In [1]: import numpy as np

In [2]: np.set_printoptions(precision=2, suppress=True, linewidth=160, sign=" ")

In [3]: F = np.load("block15.npy")

In [4]: F
Out[4]: 
array([[159.81,  -0.08, 137.39, 139.43, 120.14],
       [162.29,   0.04, 139.04, 139.13, 119.81],
       [159.83,  -1.07, 140.02, 138.81, 120.1 ],
       [159.11,  -0.5 , 141.61, 140.6 , 120.11],
       [159.44,  -0.54, 141.47, 140.47, 120.9 ],
       [160.49,   0.26, 140.01, 140.15, 120.68],
       [161.69,  -0.7 , 141.35, 140.03, 120.05],
       [160.57,   0.51, 138.96, 140.45, 121.12],
       [160.56,  -0.6 , 140.53, 139.44, 120.88],
       [159.16,   0.94, 139.48, 137.18, 121.08],
       [159.89,   2.52, 141.69, 137.97, 120.77],
       [159.52,  -3.12, 140.99, 140.18, 117.2 ],
       [162.63,   0.68, 142.15, 139.26, 119.27],
       [160.12,  -0.81, 141.2 , 139.67, 120.43],
       [157.98,  -0.29, 138.45, 141.39, 119.8 ],
       [159.46,   1.8 , 141.15, 140.68, 120.27],
       [159.73,  -0.56, 140.57, 138.57, 121.6 ],
       [159.76,   0.48, 139.59, 139.15, 118.05]])

In [5]: x = np.array([0, 0, 2, 2, 1])

In [6]: target = F @ x

In [7]: c, lr = np.zeros(5), 1 / np.linalg.norm(F, 2) ** 2

In [8]: for i in range(4):
   ...:     c -= lr * F.T @ (F @ c - target)
   ...:     if i % 1 == 0: print(i, round(np.linalg.norm(F @ c - target), 2))
   ...: 
0 8.26
1 8.26
2 8.26
3 8.26

In [9]: np.round(np.linalg.cond(F), 2)
Out[9]: np.float64(334.87)

In [10]: m1 = np.load("x.npy")

In [11]: m1
Out[11]: 
array([[ 2.95,  1.  ,  2.02,  1.  ,  2.98],
       [ 2.99,  0.98,  2.03,  0.97,  3.  ],
       [ 2.98,  0.97,  2.  ,  0.98,  3.01],
       [ 3.02,  1.03,  1.98,  1.02,  2.97],
       [ 2.99,  0.99,  2.01,  0.97,  2.99],
       [ 2.97,  1.02,  2.01,  1.03,  2.99],
       [ 3.  ,  0.98,  0.01,  0.99, -0.01],
       [ 2.98,  1.  , -0.04,  0.98,  0.  ],
       [ 3.01,  1.01,  0.02,  0.97,  0.  ],
       [ 3.  ,  1.02,  0.  ,  1.  ,  0.02],
       [ 3.03,  0.98, -0.02,  0.98, -0.01],
       [ 2.96,  1.  ,  0.04,  0.99,  0.01],
       [ 3.02,  2.02,  3.  ,  2.99,  3.02],
       [ 2.98,  1.99,  3.  ,  3.  ,  2.99],
       [ 3.  ,  2.01,  2.98,  2.98,  3.  ],
       [ 2.99,  2.02,  3.01,  3.02,  2.97],
       [ 3.  ,  2.  ,  3.  ,  2.98,  3.01],
       [ 3.01,  2.  ,  2.99,  3.01,  3.  ]])

In [12]: C2 = np.cov(m1, rowvar=False)

In [13]: np.corrcoef(m1.T)
Out[13]: 
array([[ 1.  ,  0.23, -0.01,  0.23, -0.11],
       [ 0.23,  1.  ,  0.75,  1.  ,  0.5 ],
       [-0.01,  0.75,  1.  ,  0.76,  0.95],
       [ 0.23,  1.  ,  0.76,  1.  ,  0.51],
       [-0.11,  0.5 ,  0.95,  0.51,  1.  ]])

In [14]: np.median(m1, axis=0)
Out[14]: array([ 3.  ,  1.02,  2.01,  1.  ,  2.99])

In [15]: np.argwhere(np.triu(np.abs(np.corrcoef(m1.T)) > 0.8, 1))
Out[15]: 
array([[ 1,  3],
       [ 2,  4]])

In [16]: np.round(np.linalg.eigvalsh(C2)[::-1], 2) + 0
Out[16]: array([ 4.21,  0.73,  0.  ,  0.  ,  0.  ])

In [17]: m1.std(axis=0)
Out[17]: array([ 0.02,  0.48,  1.25,  0.95,  1.41])

In [18]: Xc = m1 - m1.mean(axis=0)

In [19]: U, sig, Vt = np.linalg.svd(Xc, full_matrices=False)

In [20]: np.round((sig ** 2).sum() ** 2 / (sig ** 4).sum(), 2)
Out[20]: np.float64(1.34)

In [21]: np.round(Xc.mean(axis=0), 2) + 0
Out[21]: array([ 0.,  0.,  0.,  0.,  0.])

In [22]: np.linalg.matrix_rank(Xc)
Out[22]: np.int64(5)

In [23]: f = np.array([0, 4, -4])

In [24]: data = f[np.abs(np.subtract.outer(np.arange(3), np.arange(3)))]

In [25]: data
Out[25]: 
array([[ 0,  4, -4],
       [ 4,  0,  4],
       [-4,  4,  0]])

In [26]: rng = np.random.default_rng(766514)

In [27]: idx = rng.permutation(3)

In [28]: Y = data[:, idx] * rng.choice([-1, 1], 3)

In [29]: Y
Out[29]: 
array([[ 4,  0,  4],
       [ 0,  4, -4],
       [ 4, -4,  0]])

In [30]: U, _, Vt = np.linalg.svd(data.T @ Y)

In [31]: np.round(np.linalg.lstsq(data, Y)[0], 2) + 0
Out[31]: 
array([[ 0.,  1.,  0.],
       [ 1.,  0.,  0.],
       [ 0.,  0., -1.]])

In [32]: np.allclose(data, data.T)
Out[32]: True

In [33]: (data + data.T) / 2
Out[33]: 
array([[ 0.,  4., -4.],
       [ 4.,  0.,  4.],
       [-4.,  4.,  0.]])

In [34]: np.sort(np.abs(np.linalg.eigvals(data)))
Out[34]: array([ 4.,  4.,  8.])

In [35]: data @ data
Out[35]: 
array([[ 32, -16,  16],
       [-16,  32, -16],
       [ 16, -16,  32]])

In [36]: np.allclose(data @ data.T, data.T @ data)
Out[36]: True

In [37]: Y = np.array([[1, 1], [0, 2], [0, 1], [1, 0], [1, 0]])

In [38]: np.vstack([m1, Y.T]).shape
Out[38]: (20, 5)

In [39]: Y @ m1
ValueError: matmul: Input operand 1 has a mismatch in its core dimension 0, with gufunc signature (n?,k),(k,m?)->(n?,m?) (size 18 is different from 2)
